$ ipython --no-banner

In [1]: import numpy as np

In [2]: np.set_printoptions(precision=2, suppress=True, linewidth=140)

In [3]: A2 = np.array([[5, 2, 4, 2, 5, 0],
   ...:     [4, 4, 2, 1, 4, 0],
   ...:     [4, 3, 5, 1, 4, 1],
   ...:     [1, 4, 5, 0, 4, 4],
   ...:     [5, 4, 1, 0, 2, 0],
   ...:     [5, 5, 0, 2, 2, 2]])

In [4]: K = A2 + A2.T

In [5]: K
Out[5]: 
array([[10,  6,  8,  3, 10,  5],
       [ 6,  8,  5,  5,  8,  5],
       [ 8,  5, 10,  6,  5,  1],
       [ 3,  5,  6,  0,  4,  6],
       [10,  8,  5,  4,  4,  2],
       [ 5,  5,  1,  6,  2,  4]])

In [6]: A2 = np.array([[2, -2, 3],
   ...:     [1, -3, 0],
   ...:     [0, 2, 1],
   ...:     [0, -1, -3],
   ...:     [3, -1, -2],
   ...:     [2, 1, 1]])

In [7]: A2.T @ K.T
Out[7]: 
array([[ 66,  54,  38,  35,  44,  29],
       [-30, -34, -21,  -7, -40, -27],
       [ 14,  -3,   7,  13,  17,  -2]])

In [8]: np.einsum("ij->j", K)
Out[8]: array([42, 37, 35, 24, 33, 23])

In [9]: np.einsum("ik,kj->ij", K, A2)
Out[9]: 
array([[ 66, -30,  14],
       [ 54, -34,  -3],
       [ 38, -21,   7],
       [ 35,  -7,  13],
       [ 44, -40,  17],
       [ 29, -27,  -2]])

In [10]: K @ A2
Out[10]: 
array([[ 66, -30,  14],
       [ 54, -34,  -3],
       [ 38, -21,   7],
       [ 35,  -7,  13],
       [ 44, -40,  17],
       [ 29, -27,  -2]])

In [11]: np.einsum("ik,kj->ji", K, A2)
Out[11]: 
array([[ 66,  54,  38,  35,  44,  29],
       [-30, -34, -21,  -7, -40, -27],
       [ 14,  -3,   7,  13,  17,  -2]])

In [12]: np.linalg.matrix_rank(np.vstack([K, A2.T]))
Out[12]: np.int64(6)

In [13]: rng = np.random.default_rng(361)

In [14]: labels = rng.permutation(6)

In [15]: labels
Out[15]: array([1, 3, 2, 0, 4, 5])

In [16]: A2 = K[labels][:, labels]

In [17]: np.round(np.linalg.det(A2), 2), round(float(np.linalg.det(K[labels])), 2)
Out[17]: (np.float64(49548.0), 49548.0)

In [18]: A2
Out[18]: 
array([[ 8,  5,  5,  6,  8,  5],
       [ 5,  0,  6,  3,  4,  6],
       [ 5,  6, 10,  8,  5,  1],
       [ 6,  3,  8, 10, 10,  5],
       [ 8,  4,  5, 10,  4,  2],
       [ 5,  6,  1,  5,  2,  4]])

In [19]: round(np.linalg.eigvalsh(A2).min(), 2)
Out[19]: np.float64(-7.06)

In [20]: round(np.abs(np.linalg.eigvals(K)).max(), 2)
Out[20]: np.float64(33.92)

In [21]: print(np.sort(np.abs(np.linalg.eigvals(K))))
[ 2.13  3.63  4.05  6.59  7.06 33.92]

In [22]: assert K == K.T
---------------------------------------------------------------------------
ValueError                                Traceback (most recent call last)
Cell In[22], line 1
----> 1 assert K == K.T

ValueError: The truth value of an array with more than one element is ambiguous. Use a.any() or a.all()

In [23]: K.inv()
---------------------------------------------------------------------------
AttributeError                            Traceback (most recent call last)
Cell In[23], line 1
----> 1 K.inv()

AttributeError: 'numpy.ndarray' object has no attribute 'inv'

In [24]: print((K + K.T) / 2)
[[10.  6.  8.  3. 10.  5.]
 [ 6.  8.  5.  5.  8.  5.]
 [ 8.  5. 10.  6.  5.  1.]
 [ 3.  5.  6.  0.  4.  6.]
 [10.  8.  5.  4.  4.  2.]
 [ 5.  5.  1.  6.  2.  4.]]
